$ python3 -q
>>> import numpy as np
>>> np.set_printoptions(precision=2, suppress=True, linewidth=160, sign=" ")
>>> tidy = lambda a: np.round(a, 2) + 0
>>> J = np.load("out16.npy")
>>> J
array([[-2.18,  3.15,  2.3 ],
       [ 3.15, -2.71,  0.34],
       [ 2.3 ,  0.34, -1.11]])
>>> cov = J.T @ J
>>> tidy(np.trace(cov)), tidy((J ** 2).sum())
(np.float64(43.98), np.float64(43.98))
>>> np.linalg.matrix_rank(cov)
np.int64(3)
>>> np.all(np.linalg.eigvalsh(J) > 0)
np.False_
>>> print([round(float(np.linalg.det(J[:i, :i])), 2) + 0 for i in range(1, 4)])
[-2.18, -4.01, 23.97]
>>> ev, evecs = np.linalg.eigh(J)
>>> x0 = np.array([-1, -4, -5])
>>> print(tidy(evecs * np.maximum(ev, 0) @ evecs.T))
[[ 0.91  0.66  0.74]
 [ 0.66  0.48  0.54]
 [ 0.74  0.54  0.61]]
>>> print(np.abs(J).sum(axis=1).max(), tidy(np.abs(ev).max()))
7.63 6.0
>>> tidy(np.linalg.eigvalsh(J[1:, 1:]))
array([-2.78, -1.04])
>>> x0 @ J @ x0
np.float64(-11.49)
>>> tidy(evecs * np.abs(ev) @ evecs.T)
array([[ 4.  , -1.83, -0.81],
       [-1.83,  3.67,  0.74],
       [-0.81,  0.74,  2.33]])
>>> x0 = np.array([6, 7, 5])
>>> rhs = J @ x0
>>> print(tidy(rhs))
[ 20.47   1.63  10.63]
>>> tidy(np.linalg.solve(J, -2 * rhs))
array([-12., -14., -10.])
>>> tidy(np.linalg.solve(J, rhs + J[:, 1]))
array([ 6.,  8.,  5.])
>>> tidy(np.linalg.solve(J.T, J[0]))
array([ 1.,  0.,  0.])
>>> print(tidy(np.linalg.solve(J, rhs)))
[ 6.  7.  5.]
>>> rng = np.random.default_rng(308150)
>>> z = rng.permutation(3)
>>> print(z)
[ 2  0  1]
>>> other = J[z][:, z]
>>> print(other)
[[-1.11  2.3   0.34]
 [ 2.3  -2.18  3.15]
 [ 0.34  3.15 -2.71]]
>>> np.allclose(other, J)
False
>>> np.trace(other)
np.float64(-6.0)
>>> print(tidy(np.linalg.det(other)), tidy(np.linalg.det(J[z])))
23.97 23.97
>>> tidy(np.sort(np.abs(np.linalg.eigvals(other))))
array([ 2.,  2.,  6.])
>>> M = np.array([[1.3, 5.42, 7.49, -0.12],
...     [-0.47, 7.32, -10.6, 5.07],
...     [-3.82, 0.02, -11.74, -1.89],
...     [-3.64, -2.41, 8.42, -2.45]])
>>> tidy((M + M.T) / 2)
array([[  1.3 ,   2.48,   1.84,  -1.88],
       [  2.48,   7.32,  -5.29,   1.33],
       [  1.84,  -5.29, -11.74,   3.26],
       [ -1.88,   1.33,   3.26,  -2.45]])
>>> x0 = np.array([-2, 0, 2, 2])
>>> rhs = M @ x0
>>> tidy(rhs)
array([ 12.14, -10.12, -19.62,  19.22])
>>> print(tidy(np.linalg.solve(M, -2 * rhs)))
[ 4.  0. -4. -4.]
>>> tidy(np.linalg.solve(M, M[:, 2]))
array([ 0.,  0.,  1.,  0.])
>>> other = np.array([[6, 2, 3], [6, 7, 7]])
>>> C = np.kron(other, M)
>>> C.shape
(8, 12)
>>> tidy(np.linalg.norm(C, 2)), tidy(np.linalg.norm(other, 2) * np.linalg.norm(M, 2))
(np.float64(263.92), np.float64(263.92))
>>> cov = M.T @ M
>>> np.allclose(cov, cov.T)
True
>>> tidy(np.diag(cov))
array([  29.75,   88.77,  377.18,   35.29])
>>> tidy(np.linalg.svd(M, compute_uv=False) ** 2)
array([ 399.74,  100.03,   25.01,    6.22])
>>> (M @ M.T).shape
(4, 4)
>>> other = np.array([[2, 3, 0, 0], [0, 1, -1, 0], [2, -2, -1, 2], [2, -3, 0, -2]])
>>> arr = np.triu(other)
>>> print(arr)
[[ 2  3  0  0]
 [ 0  1 -1  0]
 [ 0  0 -1  2]
 [ 0  0  0 -2]]
>>> print(tidy(np.linalg.norm(arr)))
4.9
>>> print(arr.sum(axis=1))
[ 5  0  1 -2]
>>> np.linalg.matrix_rank(arr)
np.int64(4)
>>> A = np.load("mat.npy")
>>> print(A)
[[-0.22 -1.91 -0.79]
 [-0.34 -1.97 -1.33]
 [ 0.34  1.97  1.33]]
>>> # looks like rank 2
>>> u = np.array([1, 3, 0])
>>> tidy(np.correlate(A[0], A[2], "full"))
array([-0.29, -2.97, -4.89, -2.21, -0.27])
>>> np.array([np.convolve(row, u, "same") for row in A])
array([[-2.57, -6.52, -2.37],
       [-2.99, -7.24, -3.99],
       [ 2.99,  7.24,  3.99]])
>>> Uu, s, Vt = np.linalg.svd(A)
>>> evecs = Vt[:(s > 1e-8).sum()]
>>> x0 = A[1] + -3 * A[2] + rng.integers(2) * np.eye(3)[2]
>>> print(x0)
[-1.36 -7.88 -4.32]
>>> np.allclose(evecs.T @ evecs @ x0, x0)
False
>>> tidy(np.diag(evecs.T @ evecs))
array([ 0.05,  1.  ,  0.95])
>>> tidy(np.linalg.norm(x0 - evecs.T @ evecs @ x0))
np.float64(0.21)
>>> mat = np.loadtxt("m.csv", delimiter=",")
>>> mat
array([[ 0.27, -0.06, -0.4 ],
       [ 1.3 , -1.1 ,  1.1 ],
       [ 0.3 , -0.1 , -0.4 ]])
>>> # row 1 is much longer than the rest
>>> O, Rm = np.linalg.qr(mat)
>>> tidy(np.abs(np.diag(Rm)))
array([ 1.36,  0.22,  0.06])
>>> feats = np.array([[1, 0, 0, 0], [1, 1, 0, 0], [-1, -3, 1, 0], [-2, -2, -2, 1]])
>>> # triangular, det is the product of the diagonal
>>> (feats - feats.T) / 2
array([[ 0. , -0.5,  0.5,  1. ],
       [ 0.5,  0. ,  1.5,  1. ],
       [-0.5, -1.5,  0. ,  1. ],
       [-1. , -1. , -1. ,  0. ]])
>>> tidy(np.abs(np.linalg.eigvals(feats)).max())
np.float64(1.0)
>>> O = feats.astype(float).copy()
>>> for j in range(4):
...     O[:, j] -= O[:, :j] @ (O[:, :j].T @ O[:, j])
...     O[:, j] /= np.linalg.norm(O[:, j])
... 
>>> tidy(O.T @ O)
array([[ 1.,  0.,  0.,  0.],
       [ 0.,  1.,  0.,  0.],
       [ 0.,  0.,  1.,  0.],
       [ 0.,  0.,  0.,  1.]])
>>> tidy(O)
array([[ 0.38, -0.52, -0.63, -0.43],
       [ 0.38, -0.06, -0.32,  0.87],
       [-0.38, -0.84,  0.32,  0.22],
       [-0.76,  0.13, -0.63,  0.11]])
>>> tidy(O.T @ feats)
array([[ 2.65,  3.02,  1.13, -0.76],
       [ 0.  ,  2.2 , -1.1 ,  0.13],
       [ 0.  ,  0.  ,  1.58, -0.63],
       [ 0.  ,  0.  ,  0.  ,  0.11]])
>>> x0 = np.array([2, -2, -1, -2])
>>> print((feats * x0).sum(axis=1))
[ 2  0  3  0]
>>> np.einsum("ij,j->i", feats, x0)
array([ 2,  0,  3,  0])
>>> feats * x0
array([[ 2,  0,  0,  0],
       [ 2, -2,  0,  0],
       [-2,  6, -1,  0],
       [-4,  4,  2, -2]])
>>> np.linalg.norm(feats @ x0) <= np.linalg.norm(feats, 2) * np.linalg.norm(x0) + 1e-9
np.True_
>>> print(feats @ (2 * x0))
[ 4  0  6  0]
>>> feats @ np.ones(4)
array([ 1.,  2., -3., -5.])
>>> (feats @ x0).argmax()
np.int64(2)
>>> feats @ x0
array([ 2,  0,  3,  0])
>>> F = np.loadtxt("x.csv", delimiter=",")
>>> F
array([[  0.5,  -0.5,   0.2,  29. ],
       [  0.6,   0.9,  -1.1, -14. ],
       [  0.4,   0.7,   0.1, -18. ],
       [ -0.4,   1.7,  -1.3,  -4. ]])
>>> O, evecs = np.linalg.qr(F[:, :3])[0], np.linalg.qr(F[:, 3:])[0]
>>> s = np.linalg.svd(O.T @ evecs, compute_uv=False)
>>> print(tidy(s))
[ 0.68]
>>> (s > 0.9).sum()
np.int64(0)
>>> tidy(np.linalg.norm(O @ O.T - evecs @ evecs.T, 2))
np.float64(1.0)
>>> other = np.array([[1, 0, -1], [0, 1, -1], [0, 2, -1], [-2, 0, 2]])
>>> np.einsum("ij->j", F)
array([ 1.1,  2.8, -2.1, -7. ])
>>> np.vstack([F, other.T]).shape
(7, 4)
>>> print(tidy(other.T @ F.T))
[[-57.5  28.6  36.4   7.6]
 [ -0.1  -1.3   0.9  -0.9]
 [ 57.8 -28.4 -37.2  -8. ]]
>>> z = rng.permutation(4)
>>> z
array([ 1,  3,  0,  2])
>>> other = F[z][:, z]
>>> np.allclose(other, F)
False
>>> print(tidy(np.sort(np.abs(np.linalg.eigvals(other)))))
[ 1.44  1.44  4.53  4.53]
>>> tidy(np.linalg.det(other)), tidy(np.linalg.det(F[z]))
(np.float64(42.64), np.float64(-42.64))
>>> W0 = np.loadtxt("w.csv", delimiter=",")
>>> W0
array([[ 3.,  1.,  1.,  1.],
       [ 1.,  3.,  1.,  1.],
       [ 1.,  1.,  3.,  1.],
       [ 1.,  1.,  1.,  3.]])
>>> # symmetric, so the eigenvalues are real
>>> u = np.array([1, -1, -1, -2])
>>> other = W0 + np.outer(u, np.eye(4)[1])
>>> print(np.linalg.matrix_rank(np.linalg.inv(other) - np.linalg.inv(W0), tol=1e-8))
1
>>> np.linalg.matrix_rank(other - W0)
np.int64(1)
>>> x0 = np.array([-1, 1, 1, 2])
>>> h1 = np.maximum(W0 @ x0, 0)
>>> print(h1)
[ 1.  5.  5.  7.]
>>> np.maximum(W0 @ x0, 0) - np.maximum(-W0 @ x0, 0)
array([ 1.,  5.,  5.,  7.])
>>> tidy(np.tanh(W0 @ x0))
array([ 0.76,  1.  ,  1.  ,  1.  ])
>>> u, r1 = W0[0], W0[3]
>>> u @ u
np.float64(12.0)
>>> pr = (u @ r1) / (u @ u) * u
>>> tidy(r1 - pr)
array([-1.  ,  0.33,  0.33,  2.33])
>>> tidy(np.linalg.norm(u + r1) ** 2 + np.linalg.norm(u - r1) ** 2)
np.float64(48.0)
>>> tidy(pr)
array([ 2.  ,  0.67,  0.67,  0.67])
>>> (W0 - W0.T) / 2
array([[ 0.,  0.,  0.,  0.],
       [ 0.,  0.,  0.,  0.],
       [ 0.,  0.,  0.,  0.],
       [ 0.,  0.,  0.,  0.]])
>>> tidy(np.linalg.matrix_power(W0, 3))
array([[ 60.,  52.,  52.,  52.],
       [ 52.,  60.,  52.,  52.],
       [ 52.,  52.,  60.,  52.],
       [ 52.,  52.,  52.,  60.]])
>>> print((W0 + W0.T) / 2)
[[ 3.  1.  1.  1.]
 [ 1.  3.  1.  1.]
 [ 1.  1.  3.  1.]
 [ 1.  1.  1.  3.]]
>>> np.allclose(W0, W0.T)
True
>>> print(tidy(np.linalg.det(W0)))
48.0
>>> other = W0 + rng.integers(-2, 3, (4, 1)) @ rng.integers(-2, 3, (1, 4))
>>> other
array([[ 5., -1., -1., -1.],
       [ 0.,  4.,  2.,  2.],
       [-1.,  3.,  5.,  3.],
       [ 1.,  1.,  1.,  3.]])
>>> np.abs(other - W0).sum(axis=1)
array([ 8.,  4.,  8.,  0.])
>>> np.linalg.matrix_rank(other - W0, tol=1e-8)
np.int64(1)
>>> tidy(np.linalg.svd(other - W0, compute_uv=False))
array([ 6.,  0.,  0.,  0.])
